>>> import numpy as np
>>> np.set_printoptions(suppress=True, linewidth=140)
>>> K = np.cumsum(np.array([[-2, -1, 5, -1],
...     [-3, -2, 0, -3],
...     [-3, 1, 0, -1],
...     [5, 0, 1, 2],
...     [-4, -4, -1, -2],
...     [3, -5, 1, -1],
...     [3, 2, -2, 1],
...     [0, 1, -3, -4],
...     [1, -5, 0, 4],
...     [-4, -4, 4, 2]]), axis=0)
>>> print(K)
[[ -2  -1   5  -1]
 [ -5  -3   5  -4]
 [ -8  -2   5  -5]
 [ -3  -2   6  -3]
 [ -7  -6   5  -5]
 [ -4 -11   6  -6]
 [ -1  -9   4  -5]
 [ -1  -8   1  -9]
 [  0 -13   1  -5]
 [ -4 -17   5  -3]]
>>> vec = np.array([0, 2, 0, 3])
>>> rhs = K @ vec
>>> print(np.round(np.linalg.pinv(K) @ K, 3) + 0)
[[1. 0. 0. 0.]
 [0. 1. 0. 0.]
 [0. 0. 1. 0.]
 [0. 0. 0. 1.]]
>>> rng = np.random.default_rng(19)
>>> rhs = rhs + 0.02 * rng.normal(size=10)
>>> print(rhs.round(3))
[ -5.007 -17.98  -18.992 -13.012 -26.987 -40.029 -32.988 -43.011 -40.987 -42.991]
>>> b, *_ = np.linalg.lstsq(K, rhs)
>>> print(b.round())
[-0.  2. -0.  3.]
>>> print(np.round(np.linalg.norm(rhs - K @ b), 3))
0.041
>>> X = np.vander(np.arange(5) - 1, 3, increasing=True)
>>> print(X)
[[ 1 -1  1]
 [ 1  0  0]
 [ 1  1  1]
 [ 1  2  4]
 [ 1  3  9]]
>>> vec = np.array([-6, 2, 0])
>>> rhs = X @ vec
>>> b, lr = np.zeros(3), 1 / np.linalg.norm(X, 2) ** 2
>>> for i in range(3):
...     b -= lr * X.T @ (X @ b - rhs)
...     if i % 1 == 0: print(i, round(np.linalg.norm(X @ b - rhs), 3))
... 
0 10.492
1 10.224
2 9.962
>>> print(b.round(3))
[-0.461  0.121 -0.175]
>>> print(X.sum(axis=1))
[ 1  1  3  7 13]
>>> print(np.unravel_index(np.abs(X).argmax(), X.shape))
(np.int64(4), np.int64(2))
>>> print(np.round(np.linalg.svd(X, compute_uv=False), 3))
[10.675  1.721  1.44 ]
>>> print(np.linalg.matrix_rank(X))
3
>>> print(X.mean(axis=0))
[1. 1. 3.]
>>> other = np.c_[X[:, :1] @ np.array([[-3]]), np.array([1, -5, -5, 3, -8])]
>>> print(other)
[[-3  1]
 [-3 -5]
 [-3 -5]
 [-3  3]
 [-3 -8]]
>>> print(np.round(np.linalg.norm(np.linalg.qr(X)[0].T @ other, axis=0) ** 2 / ((other ** 2).sum(axis=0) + 1e-12), 3))
[1.    0.399]
>>> print(np.round(np.linalg.norm(other - X @ np.linalg.lstsq(X, other)[0], axis=0), 3) + 0)
[0.    8.632]
>>> print(np.round(np.linalg.lstsq(X, other[:, 0])[0], 3) + 0)
[-3.  0.  0.]
>>> print(np.linalg.matrix_rank(np.c_[X, other]))
4
>>> print(np.linalg.matrix_rank(other))
2
>>> hat = X @ np.linalg.solve(X.T @ X, X.T)
>>> print(np.round((np.eye(5) - hat) @ X, 3) + 0)
[[0. 0. 0.]
 [0. 0. 0.]
 [0. 0. 0.]
 [0. 0. 0.]
 [0. 0. 0.]]
>>> print(np.trace(hat))
3.0
>>> print(np.round(hat @ X[:, 2], 3) + 0)
[1. 0. 1. 4. 9.]
>>> M = np.load("m.npy")
>>> print(M)
[[1.   0.7  0.49]
 [0.7  1.   0.7 ]
 [0.49 0.7  1.  ]]
>>> vals, vecs = np.linalg.eig(M)
>>> print(np.round(np.prod(vals), 3))
0.26
>>> print(np.round(np.sort(np.linalg.eigvals(M @ M)), 3))
[0.051 0.26  5.129]
>>> q = M.astype(float).copy()
>>> for j in range(3):
...     q[:, j] -= q[:, :j] @ (q[:, :j].T @ q[:, j])
...     q[:, j] /= np.linalg.norm(q[:, j])
... 
>>> print(np.round(q.T @ M, 3) + 0)
[[1.315 1.325 1.118]
 [0.    0.473 0.554]
 [0.    0.    0.418]]
>>> vec = np.ones(3)
>>> for _ in range(3):
...     vec = M @ vec
...     vec /= np.linalg.norm(vec)
...     print(round(vec @ M @ vec, 3))
... 
2.265
2.265
2.265
>>> print(round(np.linalg.eigvalsh(M)[-1], 3))
2.265
>>> print(vec.round(3))
[0.557 0.616 0.557]
>>> q, r_ = np.linalg.qr(M)
>>> print(np.round(q.T @ q, 3) + 0)
[[1. 0. 0.]
 [0. 1. 0.]
 [0. 0. 1.]]
>>> print(r_.round(3))
[[-1.315 -1.325 -1.118]
 [ 0.    -0.473 -0.554]
 [ 0.     0.     0.418]]
>>> print(np.round(q @ r_, 3))
[[1.   0.7  0.49]
 [0.7  1.   0.7 ]
 [0.49 0.7  1.  ]]
>>> W0 = np.loadtxt("x.csv", delimiter=",")
>>> print(W0.round(3))
[[ 0.    -0.847 -0.505  0.15  -0.065]
 [ 0.924 -0.064  0.2    0.32   0.011]
 [ 0.21   0.5   -0.808  0.007 -0.23 ]
 [ 0.294 -0.101 -0.132 -0.805  0.488]
 [-0.126  0.131 -0.186  0.477  0.839]]
>>> vec = np.array([-1, -2, 2, 2, 3])
>>> print(np.round(W0.T @ (W0 @ vec), 3))
[-1. -2.  2.  2.  3.]
>>> print(np.round(np.sort(np.abs(np.degrees(np.angle(np.linalg.eigvals(W0))))), 3))
[  0.     85.346  85.346 178.532 178.532]
>>> print(round(float(np.linalg.det(W0)), 3))
1.0
>>> print(np.round(np.linalg.norm(vec), 3), round(float(np.linalg.norm(W0 @ vec)), 3))
4.69 4.69
>>> print(5 - np.linalg.matrix_rank(W0 - np.eye(5), tol=1e-8))
1
>>> print(np.round(np.abs(np.linalg.eigvals(W0)), 3))
[1. 1. 1. 1. 1.]
>>> data = np.array([[4, 2, 6, 6], [2, 10, 15, 16], [6, 15, 8, 14], [6, 16, 14, 18]])
>>> print(np.round(np.linalg.det(2 * data), 3), round(float(np.linalg.det(data)), 3))
8128.0 508.0
>>> print(round(float(np.linalg.det(data.T)), 3))
508.0
>>> print(np.kron(np.eye(2, dtype=int), data))
[[ 4  2  6  6  0  0  0  0]
 [ 2 10 15 16  0  0  0  0]
 [ 6 15  8 14  0  0  0  0]
 [ 6 16 14 18  0  0  0  0]
 [ 0  0  0  0  4  2  6  6]
 [ 0  0  0  0  2 10 15 16]
 [ 0  0  0  0  6 15  8 14]
 [ 0  0  0  0  6 16 14 18]]
>>> print(np.einsum("ii->", data))
40
>>> q, _ = np.linalg.qr(np.array([[0.1, -0.2, 1.2, 0.5, 0.7],
...     [1.8, 0.5, -0.2, -0.4, 0.3],
...     [-2.3, -1.3, 1.3, 2.0, 1.0],
...     [1.2, -0.9, -0.6, 1.4, 0.9],
...     [-0.3, -1.5, 1.2, 2.8, 0.1]]))
>>> m1 = q[:, :4]
>>> print(m1.round(3))
[[-0.032  0.116 -0.76   0.637]
 [-0.567  0.04  -0.358 -0.422]
 [ 0.725  0.28  -0.033 -0.013]
 [-0.378  0.643  0.469  0.436]
 [ 0.095  0.702 -0.271 -0.475]]
>>> labels = rng.permutation(4)
>>> other = m1[:, labels] * rng.choice([-1, 1], 4)
>>> print(other.round(3))
[[ 0.032  0.116 -0.637  0.76 ]
 [ 0.567  0.04   0.422  0.358]
 [-0.725  0.28   0.013  0.033]
 [ 0.378  0.643 -0.436 -0.469]
 [-0.095  0.702  0.475  0.271]]
>>> U, _, vt = np.linalg.svd(m1.T @ other)
>>> print(np.round(np.linalg.lstsq(m1, other)[0], 3) + 0)
[[-1.  0.  0.  0.]
 [ 0.  1.  0.  0.]
 [ 0.  0.  0. -1.]
 [ 0.  0. -1.  0.]]
>>> other = np.array([[3, -6, -8, 1, 8],
...     [3, -6, 4, 9, 5],
...     [-9, -7, 6, -3, 8],
...     [-9, 0, 6, -1, -7],
...     [-2, 6, 3, 9, 3]])
>>> arr = np.triu(other)
>>> print(arr)
[[ 3 -6 -8  1  8]
 [ 0 -6  4  9  5]
 [ 0  0  6 -3  8]
 [ 0  0  0 -1 -7]
 [ 0  0  0  0  3]]
>>> r0 = np.array([4, 0, 2, 3, 4])
>>> other = arr + np.outer(r0, np.eye(5)[1])
>>> print(round(np.linalg.det(other) / np.linalg.det(arr), 3), round(float(1 + np.linalg.solve(arr, r0)[1]), 3))
-21.463 -21.463
>>> print(np.round(np.linalg.norm(arr[4], 1), 3), np.round(np.linalg.norm(arr[4], np.inf), 3))
3.0 3.0
>>> print(round(np.linalg.norm(arr) ** 2 / np.linalg.norm(arr, 2) ** 2, 3))
1.857
>>> print(np.round(np.linalg.norm(arr, axis=1), 3))
[13.191 12.57  10.44   7.071  3.   ]
>>> print(arr[4] @ arr[0])
24
>>> print(round(float(np.linalg.norm(arr, "nuc")), 3))
40.236
>>> print(round(np.linalg.norm(arr, 1), 3), np.round(np.linalg.norm(arr, np.inf), 3))
31.0 26.0
>>> cent = np.array([[-1, -1, -2], [3, 0, -1], [-2, 0, -2]])
>>> F = np.repeat(cent, 22 // 3, axis=0)
>>> F = F + 0.02 * rng.normal(size=F.shape)
>>> print(F.round(3))
[[-0.96  -0.984 -2.024]
 [-1.02  -0.994 -1.994]
 [-1.015 -0.976 -1.998]
 [-1.017 -1.007 -2.004]
 [-1.031 -1.017 -2.036]
 [-1.006 -0.988 -2.026]
 [-0.994 -1.024 -2.003]
 [ 2.99  -0.024 -1.011]
 [ 2.975  0.006 -0.999]
 [ 3.024 -0.029 -0.978]
 [ 2.998  0.008 -1.004]
 [ 3.031  0.028 -0.979]
 [ 3.005 -0.047 -0.989]
 [ 2.999 -0.003 -0.991]
 [-1.976  0.005 -2.009]
 [-2.016  0.007 -1.978]
 [-1.989  0.009 -2.009]
 [-2.025  0.019 -1.988]
 [-2.037 -0.014 -1.98 ]
 [-1.979 -0.013 -1.955]
 [-1.972  0.019 -2.003]]
>>> cen = (F - F.mean(axis=0)) / F.std(axis=0)
>>> print(np.round(cen.std(axis=0), 3))
[1. 1. 1.]
>>> print(np.argwhere(np.abs(cen) > 2))
[]
>>> b = np.linalg.lstsq(np.delete(cen, 1, axis=1), cen[:, 1])[0]
>>> print(round(1 - np.var(cen[:, 1] - np.delete(cen, 1, axis=1) @ b), 3))
0.974
>>> print(b.round(3))
[-4.042  4.458]
>>> other = np.c_[F[:, :1] @ np.array([[0]]), np.array([1, 1, 0, 1, 1, 1, 2, 1, 0, 0, 0, 0, 1, 0, 2, 2, 1, 1, 1, 1, 2])]
>>> print(other)
[[0. 1.]
 [0. 1.]
 [0. 0.]
 [0. 1.]
 [0. 1.]
 [0. 1.]
 [0. 2.]
 [0. 1.]
 [0. 0.]
 [0. 0.]
 [0. 0.]
 [0. 0.]
 [0. 1.]
 [0. 0.]
 [0. 2.]
 [0. 2.]
 [0. 1.]
 [0. 1.]
 [0. 1.]
 [0. 1.]
 [0. 2.]]
>>> print(np.round(np.linalg.norm(other - F @ np.linalg.lstsq(F, other)[0], axis=0), 3))
[0.    2.271]
>>> print(np.round(np.linalg.norm(np.linalg.qr(F)[0].T @ other, axis=0) ** 2 / ((other ** 2).sum(axis=0) + 1e-12), 3))
[0.    0.809]
>>> print(np.linalg.matrix_rank(other))
1
>>> print(np.linalg.matrix_rank(np.c_[F, other]))
4
>>> print(np.round(np.linalg.lstsq(F, other[:, 0])[0], 3))
[0. 0. 0.]
>>> cen = F - F.mean(axis=0)
>>> U, sv, vt = np.linalg.svd(cen, full_matrices=False)
>>> print(np.round(np.abs(vt[-1]), 3))
[0.191 0.211 0.958]
>>> print((np.sign(U[:, 0]) == np.sign(U[0, 0])).astype(int))
[1 1 1 1 1 1 1 0 0 0 0 0 0 0 1 1 1 1 1 1 1]
>>> print(np.abs(U[:, 0]).argmax())
11
>>> print(np.round(vt[0] * np.sign(vt[0, np.abs(vt[0]).argmax()]), 3))
[0.975 0.072 0.211]
